>>> import numpy as np
>>> np.set_printoptions(precision=1, suppress=True, linewidth=200, floatmode="fixed")
>>> M = np.load("sample11.npy")
>>> M
array([[ 1.0,  0.0,  0.0,  0.0],
       [ 0.0,  0.0,  0.0,  1.0],
       [ 0.0,  0.0,  1.0,  0.0],
       [ 0.0, -1.0,  0.0,  0.0]])
>>> u, v = M[0], M[3]
>>> u @ v
np.float64(0.0)
>>> u @ u
np.float64(1.0)
>>> pr = (u @ v) / (u @ u) * u
>>> round(float(np.linalg.norm(u + v) ** 2 + np.linalg.norm(u - v) ** 2), 1)
4.0
>>> print(v - pr)
[ 0.0 -1.0  0.0  0.0]
>>> (v - pr) @ u
np.float64(0.0)
>>> np.outer(u, v)
array([[ 0.0, -1.0,  0.0,  0.0],
       [ 0.0, -0.0,  0.0,  0.0],
       [ 0.0, -0.0,  0.0,  0.0],
       [ 0.0, -0.0,  0.0,  0.0]])
>>> Q = M.astype(float).copy()
>>> for j in range(4):
...     Q[:, j] -= Q[:, :j] @ (Q[:, :j].T @ Q[:, j])
...     Q[:, j] /= np.linalg.norm(Q[:, j])
... 
>>> print(Q.T @ Q)
[[1.0 0.0 0.0 0.0]
 [0.0 1.0 0.0 0.0]
 [0.0 0.0 1.0 0.0]
 [0.0 0.0 0.0 1.0]]
>>> Q.T @ M
array([[1.0, 0.0, 0.0, 0.0],
       [0.0, 1.0, 0.0, 0.0],
       [0.0, 0.0, 1.0, 0.0],
       [0.0, 0.0, 0.0, 1.0]])
>>> vec = np.array([4, 4, 3, 4])
>>> print(np.round(np.linalg.norm(vec), 1), round(np.linalg.norm(M @ vec), 1))
7.5 7.5
>>> np.sort(np.abs(np.degrees(np.angle(np.linalg.eigvals(M)))))
array([ 0.0,  0.0, 90.0, 90.0])
>>> np.abs(np.linalg.eigvals(M))
array([1.0, 1.0, 1.0, 1.0])
>>> print(4 - np.linalg.matrix_rank(M - np.eye(4), tol=1e-8))
2
>>> B = np.linalg.inv(M)
>>> np.linalg.inv(B)
array([[ 1.0,  0.0,  0.0,  0.0],
       [ 0.0,  0.0,  0.0,  1.0],
       [ 0.0,  0.0,  1.0,  0.0],
       [-0.0, -1.0, -0.0, -0.0]])
>>> J = np.load("a.npy")
>>> J
array([[-12.7,  10.3,  -4.4,  -3.7],
       [-11.8,   9.0,  -4.0,  -2.8],
       [-13.3,  -4.5, -20.1,  13.0],
       [-13.2,  -3.4, -21.5,  14.0],
       [-13.0,  -5.5, -20.3,  13.2],
       [-11.5,   8.6,  -6.2,  -3.2],
       [-13.8,  -6.0, -20.8,  14.5],
       [-10.7,   8.2,  -5.8,  -1.3],
       [-13.2,  -4.6, -20.5,  12.3],
       [-12.0,  -5.4, -21.6,  13.3],
       [-11.6,  -4.3, -20.9,  12.4],
       [-11.0,   9.5,  -6.9,  -2.3],
       [-10.5,   9.0,  -6.3,  -2.4],
       [-13.4,  -5.4, -21.1,  12.6],
       [-12.1,  -4.8, -21.7,  11.7],
       [-13.6,  -5.9, -21.0,  13.1],
       [-13.5,  -3.0, -22.4,  13.0],
       [-12.7,   9.5,  -4.0,  -2.8],
       [ -9.4,   7.8,  -3.9,  -3.1],
       [-13.8,  -4.9, -20.9,  13.9],
       [-12.8,  -4.0, -21.4,  12.1],
       [-13.0,  -5.0, -22.9,  12.2],
       [-11.7,   8.5,  -6.6,  -3.6]])
>>> vec = np.array([-4, -8, -1, 1])
>>> y = J @ vec
>>> c, lr = np.zeros(4), 1 / np.linalg.norm(J, 2) ** 2
>>> for i in range(30):
...     c -= lr * J.T @ (J @ c - y)
...     if i % 5 == 0: print(i, round(np.linalg.norm(J @ c - y), 1))
... 
0 144.1
5 67.1
10 36.6
15 26.9
20 24.4
25 23.8
>>> print(c.round(1) + 0)
[ 0.0 -3.4 -3.0  3.4]
>>> arr = np.load("test0.npy")
>>> arr.round(1) + 0
array([[ 1.0,  0.0,  0.0, -0.1,  0.0],
       [ 0.0,  1.0,  0.0,  0.2,  0.1],
       [ 0.0,  0.0,  1.0,  0.0,  0.0],
       [-0.1,  0.2,  0.0,  0.2, -0.3],
       [ 0.0,  0.1,  0.0, -0.3,  0.9]])
>>> # applying it twice changes nothing
>>> rk = np.linalg.matrix_rank(arr)
>>> print(rk)
4
>>> ns = np.linalg.svd(arr)[2][rk:].T
>>> np.round(ns[:, 0] / ns[np.abs(ns[:, 0]).round(6).argmax(), 0], 1) + 0
array([ 0.2, -0.2,  0.0,  1.0,  0.3])
>>> np.round(ns @ ns.T, 1) + 0
array([[ 0.0,  0.0,  0.0,  0.1,  0.0],
       [ 0.0,  0.0,  0.0, -0.2, -0.1],
       [ 0.0,  0.0,  0.0,  0.0,  0.0],
       [ 0.1, -0.2,  0.0,  0.8,  0.3],
       [ 0.0, -0.1,  0.0,  0.3,  0.1]])
>>> np.allclose(arr @ ns, 0)
True
>>> np.round(arr @ ns, 1) + 0
array([[0.0],
       [0.0],
       [0.0],
       [0.0],
       [0.0]])
>>> np.linalg.matrix_rank(arr.T @ arr), np.linalg.matrix_rank(arr @ arr.T)
(np.int64(4), np.int64(4))
>>> feats = np.load("layer16.npy")
>>> feats
array([[ 8.0, 15.0,  6.0,  6.0,  9.0, 12.0],
       [15.0, 24.0, 10.0, 10.0, 15.0, 20.0],
       [ 6.0, 10.0,  3.0,  4.0,  6.0,  8.0],
       [ 6.0, 10.0,  4.0,  3.0,  6.0,  8.0],
       [ 9.0, 15.0,  6.0,  6.0,  8.0, 12.0],
       [12.0, 20.0,  8.0,  8.0, 12.0, 15.0]])
>>> Uu, sv, vt = np.linalg.svd(feats)
>>> sv
array([66.0,  1.0,  1.0,  1.0,  1.0,  1.0])
>>> B = Uu[:, :1] @ np.diag(sv[:1]) @ vt[:1]
>>> np.round(np.linalg.norm(feats - B) / np.linalg.norm(feats), 1)
np.float64(0.0)
>>> np.linalg.matrix_rank(feats, rtol=0.05)
np.int64(1)
>>> np.linalg.matrix_rank(B)
np.int64(1)
